% ipython --no-banner

In [1]: import numpy as np

In [2]: np.set_printoptions(precision=3, suppress=True, linewidth=160, sign=" ")

In [3]: F = np.loadtxt("block19.csv", delimiter=",")

In [4]: print(F)
[[ 3.  3. -1.  2.]
 [-3. -3.  1. -2.]]

In [5]: U, s, VT = np.linalg.svd(F)

In [6]: evecs = VT[:(s > 1e-8).sum()]

In [7]: rng = np.random.default_rng(229)

In [8]: x0 = F[1] + -1 * F[0] + rng.integers(2) * np.eye(4)[3]

In [9]: print(x0)
[-6. -6.  2. -3.]

In [10]: print(np.diag(evecs.T @ evecs))
[ 0.391  0.391  0.043  0.174]

In [11]: print(np.allclose(evecs.T @ evecs @ x0, x0))
False

In [12]: A2 = F[0, 0] * F[1:] - np.outer(F[1:, 0], F[0])

In [13]: print(A2)
[[ 0.  0.  0.  0.]]

In [14]: print(np.linalg.matrix_rank(A2), np.linalg.matrix_rank(F))
0 1

In [15]: print(F[:, 0] / F[0, 0])
[ 1. -1.]

In [16]: print(np.unique(F.round(6), axis=0).shape)
(2, 4)

In [17]: U, s, VT = np.linalg.svd(F)

In [18]: print(s.round(3) + 0)
[ 6.782  0.   ]

In [19]: A2 = U[:, :1] @ np.diag(s[:1]) @ VT[:1]

In [20]: print(A2)
[[ 3.  3. -1.  2.]
 [-3. -3.  1. -2.]]

In [21]: print(np.linalg.matrix_rank(F, rtol=0.05))
1

In [22]: C2 = A2.T @ A2

In [23]: print(np.round(np.trace(C2), 3), round((A2 ** 2).sum(), 3))
46.0 46.0

In [24]: print(np.round(np.linalg.eigvalsh(C2)[::-1], 3) + 0)
[ 46.   0.   0.   0.]

In [25]: print(np.diag(C2))
[ 18.  18.   2.   8.]

In [26]: print(np.linalg.matrix_rank(C2))
1

In [27]: print(C2)
[[18. 18. -6. 12.]
 [18. 18. -6. 12.]
 [-6. -6.  2. -4.]
 [12. 12. -4.  8.]]

In [28]: print(np.round(np.linalg.svd(A2, compute_uv=False) ** 2, 3) + 0)
[ 46.   0.]

In [29]: A = np.array([[1, 2, 1, 2], [-2, 3, -2, 3], [1, 2, 1, 2], [-2, 3, -2, 3]])

In [30]: print(A)
[[ 1  2  1  2]
 [-2  3 -2  3]
 [ 1  2  1  2]
 [-2  3 -2  3]]

In [31]: A2 = A[0, 0] * A[1:] - np.outer(A[1:, 0], A[0])

In [32]: print(A2)
[[ 0  7  0  7]
 [ 0  0  0  0]
 [ 0  7  0  7]]

In [33]: print(np.flatnonzero(~A2.round(6).any(axis=1)))
[ 1]

In [34]: x0 = np.array([2, 8, 8, 3])

In [35]: a = np.maximum(A @ x0, 0)

In [36]: print(A.T @ a)
[  12  206   12  206]

In [37]: print(a)
[ 32  13  32  13]

In [38]: print(np.flatnonzero(a > 1e-9))
[ 0  1  2  3]

In [39]: J = np.load("mat.npy")

In [40]: print(J)
[[ 0  0  0  0]
 [ 2 -1  0  0]
 [ 0  0  0  0]
 [ 0  0  2 -1]]

In [41]: U, s, VT = np.linalg.svd(J, full_matrices=False)

In [42]: print(s)
[ 2.236  2.236  0.     0.   ]

In [43]: print(U.shape, s.shape, VT.shape)
(4, 4) (4,) (4, 4)

In [44]: print(U.T @ U)
[[ 1.  0.  0.  0.]
 [ 0.  1.  0.  0.]
 [ 0.  0.  1.  0.]
 [ 0.  0.  0.  1.]]

In [45]: print(round(float(np.sqrt((s ** 2).sum())), 3), round(np.linalg.norm(J), 3))
3.162 3.162

In [46]: print(np.cumsum(s ** 2) / np.sum(s ** 2))
[ 0.5  1.   1.   1. ]

In [47]: print((s > 1e-8).sum())
2

In [48]: print(np.unique(J.round(6), axis=0).shape)
(3, 4)

In [49]: print(J @ np.linalg.pinv(J) @ J)
[[ 0.  0.  0.  0.]
 [ 2. -1.  0.  0.]
 [ 0.  0.  0.  0.]
 [ 0.  0.  2. -1.]]

In [50]: print(np.allclose(J[:-1].T @ np.linalg.lstsq(J[:-1].T, J[-1])[0], J[-1]))
False

In [51]: print(np.abs(np.diag(np.linalg.qr(J)[1])) > 1e-9)
[ True False  True False]

In [52]: print(np.linalg.lstsq(J[:-1].T, J[-1])[2])
1

In [53]: U, s, VT = np.linalg.svd(J)

In [54]: print(s)
[ 2.236  2.236  0.     0.   ]

In [55]: print(np.argmax(s[:-1] / (s[1:] + 1e-6)) + 1)
2

In [56]: A2 = U[:, :2] @ np.diag(s[:2]) @ VT[:2]

In [57]: print(np.linalg.matrix_rank(J, rtol=0.05))
2

In [58]: print(A2)
[[ 0.  0.  0.  0.]
 [ 2. -1.  0.  0.]
 [ 0.  0.  0.  0.]
 [ 0.  0.  2. -1.]]

In [59]: print((A2 != 0).astype(int))
[[ 0  0  0  0]
 [ 1  1  0  0]
 [ 0  0  0  0]
 [ 0  0  1  1]]

In [60]: print(round(float(np.linalg.det(A2)), 3))
0.0

In [61]: mat = np.array([[-5, -7, 5, -2], [-1, 9, 1, -9], [6, 9, 8, -5], [-1, 9, 5, 4]])

In [62]: q, evecs = np.linalg.qr(mat[:, :1])[0], np.linalg.qr(mat[:, 1:])[0]

In [63]: s = np.linalg.svd(q.T @ evecs, compute_uv=False)

In [64]: print((s > 0.9).sum())
0

In [65]: feats = np.loadtxt("x.csv", delimiter=",")

In [66]: print(feats)
[[ 1.07  -3.257  4.881  1.7    6.181 -1.497]
 [-4.073 -5.887  0.899 -0.962  6.448  4.91 ]
 [-0.883 -1.382  4.087  2.858  7.318 -3.99 ]
 [ 1.033 -2.038  4.991  2.657  7.18  -2.107]
 [-3.317 -3.035 -2.512 -0.288  5.256  2.547]
 [ 0.565 -3.103  3.436  0.791  5.611 -2.091]
 [-0.454 -2.47   3.163  4.154  6.353 -1.923]
 [-3.713 -2.984 -1.109 -0.727  7.155  3.996]
 [-0.401 -1.368  4.069  1.482  6.806 -2.725]
 [-1.139 -0.992  5.103  2.514  7.003 -1.562]
 [-5.457 -3.489 -1.974  0.271  6.24   4.324]
 [-0.314 -0.735  6.04   2.508  7.006 -0.103]
 [-4.205 -1.789  2.787  2.083 -0.996  1.16 ]
 [-2.089 -0.195  0.891  0.551 -0.119  0.716]
 [-4.802 -1.55   1.427  4.46  -1.57  -0.381]
 [-4.961 -3.122 -0.081 -0.909  7.482  1.807]
 [-3.537 -4.967 -0.874 -1.008  7.006  3.389]
 [-0.875 -1.609  4.589  2.423  6.363 -2.214]
 [ 0.364 -0.501  3.644  1.838  7.175 -1.221]
 [-0.976 -4.1    4.711  2.323  5.842 -3.127]
 [ 0.491 -2.336  3.86   2.274  6.824 -1.52 ]
 [-2.64  -2.838  0.941  3.003 -0.304 -0.812]
 [-0.822 -1.746  5.228  4.9    6.034 -1.718]
 [-3.23  -4.299 -2.624 -1.258  7.991  3.747]
 [-4.442 -3.878 -1.72  -0.135  5.842  4.797]
 [-0.609 -0.602  4.279  3.251  7.882 -1.066]]

In [67]: A2 = feats / np.sqrt((feats ** 2).mean(axis=1, keepdims=True))

In [68]: print(A2[15])
[-1.25  -0.787 -0.02  -0.229  1.886  0.455]

In [69]: print(np.linalg.norm(A2, axis=1))
[ 2.449  2.449  2.449  2.449  2.449  2.449  2.449  2.449  2.449  2.449  2.449  2.449  2.449  2.449  2.449  2.449  2.449  2.449  2.449  2.449  2.449  2.449
  2.449  2.449  2.449  2.449]

In [70]: Ac = (feats - feats.mean(axis=0)) / feats.std(axis=0)

In [71]: print(np.argwhere(np.abs(Ac) > 2))
[[  1   1]
 [ 12   4]
 [ 13   4]
 [ 14   4]
 [ 21   4]]

In [72]: print(Ac.std(axis=0))
[ 1.  1.  1.  1.  1.  1.]

In [73]: beta = np.linalg.lstsq(np.delete(Ac, 5, axis=1), Ac[:, 5])[0]

In [74]: print(np.abs(beta).argmax())
0

In [75]: print(np.round(1 - np.var(Ac[:, 5] - np.delete(Ac, 5, axis=1) @ beta), 3))
0.826

In [76]: x0 = np.array([5, 9, -2, -3, -7, 9])

In [77]: target = feats @ x0

In [78]: print(np.round(np.linalg.pinv(feats) @ feats, 3) + 0)
[[ 1.  0.  0.  0.  0.  0.]
 [ 0.  1.  0.  0.  0.  0.]
 [ 0.  0.  1.  0.  0.  0.]
 [ 0.  0.  0.  1.  0.  0.]
 [ 0.  0.  0.  0.  1.  0.]
 [ 0.  0.  0.  0.  0.  1.]]

In [79]: target = target + 0.3 * rng.normal(size=26)

In [80]: print(target)
[ -95.375  -73.175 -120.635 -100.212  -51.338  -92.676 -104.987  -54.991  -99.554  -95.383  -60.54   -77.355  -31.467   -8.339  -46.556  -85.401  -76.518
  -99.552  -76.545 -127.038  -94.28   -54.355 -102.178  -68.438  -50.923  -91.535]

In [81]: beta, *_ = np.linalg.lstsq(feats, target)

In [82]: print(beta)
[ 4.973  9.02  -1.985 -2.96  -6.999  9.009]

In [83]: print(beta.round())
[ 5.  9. -2. -3. -7.  9.]
